$ python -q
>>> import numpy as np
>>> np.set_printoptions(precision=2, suppress=True, linewidth=200, sign=" ")
>>> arr = np.load("block13.npy")
>>> arr
array([[ 0.71,  0.  ,  0.71,  0.  ],
       [ 0.  ,  1.  ,  0.  ,  0.  ],
       [-0.71,  0.  ,  0.71,  0.  ],
       [ 0.  ,  0.  ,  0.  ,  1.  ]])
>>> np.flatnonzero(np.linalg.matrix_power((arr != 0) + (arr.T != 0) + np.eye(4), 4)[1])
array([ 1])
>>> (arr != 0).astype(int)
array([[ 1,  0,  1,  0],
       [ 0,  1,  0,  0],
       [ 1,  0,  1,  0],
       [ 0,  0,  0,  1]])
>>> round(float(np.linalg.det(arr)), 2)
1.0
>>> def softmax(z):
...     e = np.exp(z - z.max(axis=-1, keepdims=True))
...     return e / e.sum(axis=-1, keepdims=True)
... 
>>> softmax(arr[2])
array([ 0.11,  0.22,  0.45,  0.22])
>>> S = arr @ arr.T / np.sqrt(4)
>>> softmax(S).round(6).argmax(axis=1)
array([ 0,  1,  2,  3])
>>> softmax(S)
array([[ 0.35,  0.22,  0.22,  0.22],
       [ 0.22,  0.35,  0.22,  0.22],
       [ 0.22,  0.22,  0.35,  0.22],
       [ 0.22,  0.22,  0.22,  0.35]])
>>> softmax(S + np.triu(np.full(S.shape, -np.inf), 1))
array([[ 1.  ,  0.  ,  0.  ,  0.  ],
       [ 0.38,  0.62,  0.  ,  0.  ],
       [ 0.27,  0.27,  0.45,  0.  ],
       [ 0.22,  0.22,  0.22,  0.35]])
>>> round(np.trace(arr), 2)
np.float64(3.41)
>>> np.round(np.abs(np.linalg.eigvals(arr)).max(), 2)
np.float64(1.0)
>>> np.sort(np.abs(np.linalg.eigvals(arr)))
array([ 1.,  1.,  1.,  1.])
>>> (arr - arr.T) / 2
array([[ 0.  ,  0.  ,  0.71,  0.  ],
       [ 0.  ,  0.  ,  0.  ,  0.  ],
       [-0.71,  0.  ,  0.  ,  0.  ],
       [ 0.  ,  0.  ,  0.  ,  0.  ]])
>>> np.round(arr @ arr, 2) + 0
array([[ 0.,  0.,  1.,  0.],
       [ 0.,  1.,  0.,  0.],
       [-1.,  0.,  0.,  0.],
       [ 0.,  0.,  0.,  1.]])
>>> np.allclose(arr @ arr.T, arr.T @ arr)
True
>>> arr.inv()
Traceback (most recent call last):
  File "<python-input-19>", line 1, in <module>
    arr.inv()
    ^^^^^^^
AttributeError: 'numpy.ndarray' object has no attribute 'inv'
>>> round(np.linalg.det(arr), 2)
np.float64(1.0)
>>> np.linalg.norm(arr, axis=0)
array([ 1.,  1.,  1.,  1.])
>>> np.linalg.pinv(arr)
array([[ 0.71,  0.  , -0.71,  0.  ],
       [ 0.  ,  1.  ,  0.  ,  0.  ],
       [ 0.71,  0.  ,  0.71,  0.  ],
       [ 0.  ,  0.  ,  0.  ,  1.  ]])
>>> F = np.load("a.npy")
>>> F
array([[ 0.15, -0.43,  0.55, -0.53,  0.69,  2.  , -2.01, -0.19,  0.08],
       [ 0.15, -1.17,  0.59, -0.5 ,  2.37,  2.03, -0.25,  0.08,  0.2 ],
       [ 0.  ,  0.32,  0.19, -0.3 , -0.87,  0.88, -2.26, -0.34, -0.02],
       [ 1.65,  2.05, -0.17,  2.  , -3.75, -3.49,  4.09,  1.74, -1.12],
       [ 3.45,  0.79,  2.27,  0.95, -1.59,  3.34, -0.75,  2.29, -1.4 ],
       [-0.75,  0.77, -0.88,  0.22, -1.56, -2.21,  0.35, -0.48,  0.1 ],
       [-1.05, -0.07, -0.69, -0.31,  0.09, -0.98, -0.25, -0.77,  0.4 ],
       [-3.  , -0.02, -2.46, -0.23,  0.18, -4.87,  2.32, -1.75,  1.04],
       [ 1.65,  1.49,  1.22,  0.14, -3.42,  2.39, -4.41,  0.48, -0.82]])
>>> # rows and columns are dependent
>>> np.diff(arr, axis=0)
array([[-0.71,  1.  , -0.71,  0.  ],
       [-0.71, -1.  ,  0.71,  0.  ],
       [ 0.71,  0.  , -0.71,  1.  ]])
>>> np.abs(arr).max()
np.float64(1.0)
>>> np.count_nonzero(arr)
np.int64(6)
>>> np.linalg.svd(arr, compute_uv=False)
array([ 1.,  1.,  1.,  1.])
>>> arr.shape
(4, 4)
>>> arr[4]
Traceback (most recent call last):
  File "<python-input-31>", line 1, in <module>
    arr[4]
    ~~~^^^
IndexError: index 4 is out of bounds for axis 0 with size 4
